$ ipython --no-banner

In [1]: import numpy as np

In [2]: from numpy import linalg as LA

In [3]: np.set_printoptions(precision=2, suppress=True, linewidth=200)

In [4]: data = np.load("w.npy")

In [5]: data
Out[5]: 
array([[ 0.1, -0.3, -0.6, -2.3],
       [-1.6, -0.6,  0.4, -1.7],
       [-1.8,  0.7,  1.2,  0.1],
       [-0.3,  0.6, -1.5,  1. ],
       [ 0.9, -0.9,  1.2,  0. ],
       [ 0.2, -1.3, -1. , -0.4],
       [ 0.4, -0.9, -0.9, -1.1],
       [-0.5, -0.9, -1.1, -1.4],
       [-1.5,  0.8, -0.5, -0.6],
       [ 1.3,  0.7,  0.2, -1.4]])

In [6]: hat = data @ LA.solve(data.T @ data, data.T)

In [7]: np.round(LA.eigvalsh(hat), 2) + 0
Out[7]: array([0., 0., 0., 0., 0., 0., 1., 1., 1., 1.])

In [8]: LA.matrix_rank(np.eye(10) - hat)
Out[8]: np.int64(6)

In [9]: np.trace(hat)
Out[9]: np.float64(4.0)

In [10]: x = np.array([2, 2, 2, 0])

In [11]: y = data @ x

In [12]: coef, lr = np.zeros(4), 1 / LA.norm(data, 2) ** 2

In [13]: for i in range(50):
    ...:     coef -= lr * data.T @ (data @ coef - y)
    ...:     if i % 10 == 0: print(i, round(LA.norm(data @ coef - y), 2))
    ...: 
0 4.72
10 0.17
20 0.01
30 0.0
40 0.0

In [14]: round(LA.cond(data), 2)
Out[14]: np.float64(1.98)

In [15]: coef.round(2) + 0
Out[15]: array([2., 2., 2., 0.])

In [16]: E = np.load("layer9.npy")

In [17]: E
Out[17]: 
array([[ 0,  2, -2,  0,  0,  1,  0, -2],
       [-2,  0,  0,  1, -1, -1, -2,  1],
       [ 2,  0,  0,  1, -1,  0,  0,  0],
       [ 0, -1, -1,  0,  1,  1,  0,  1],
       [ 0,  1,  1, -1,  0, -1, -1,  1],
       [-1,  1,  0, -1,  1,  0,  1,  1],
       [ 0,  2,  0,  0,  1, -1,  0,  0],
       [ 2, -1,  0, -1, -1, -1,  0,  0]])

In [18]: # skew-symmetric

In [19]: Q, evecs = LA.qr(E[:, :3])[0], LA.qr(E[:, 3:])[0]

In [20]: sigma = LA.svd(Q.T @ evecs, compute_uv=False)

In [21]: (sigma > 0.9).sum()
Out[21]: np.int64(0)

In [22]: round(float(LA.norm(Q @ Q.T - evecs @ evecs.T, 2)), 2)
Out[22]: 1.0

In [23]: sigma
Out[23]: array([0.81, 0.77, 0.67])
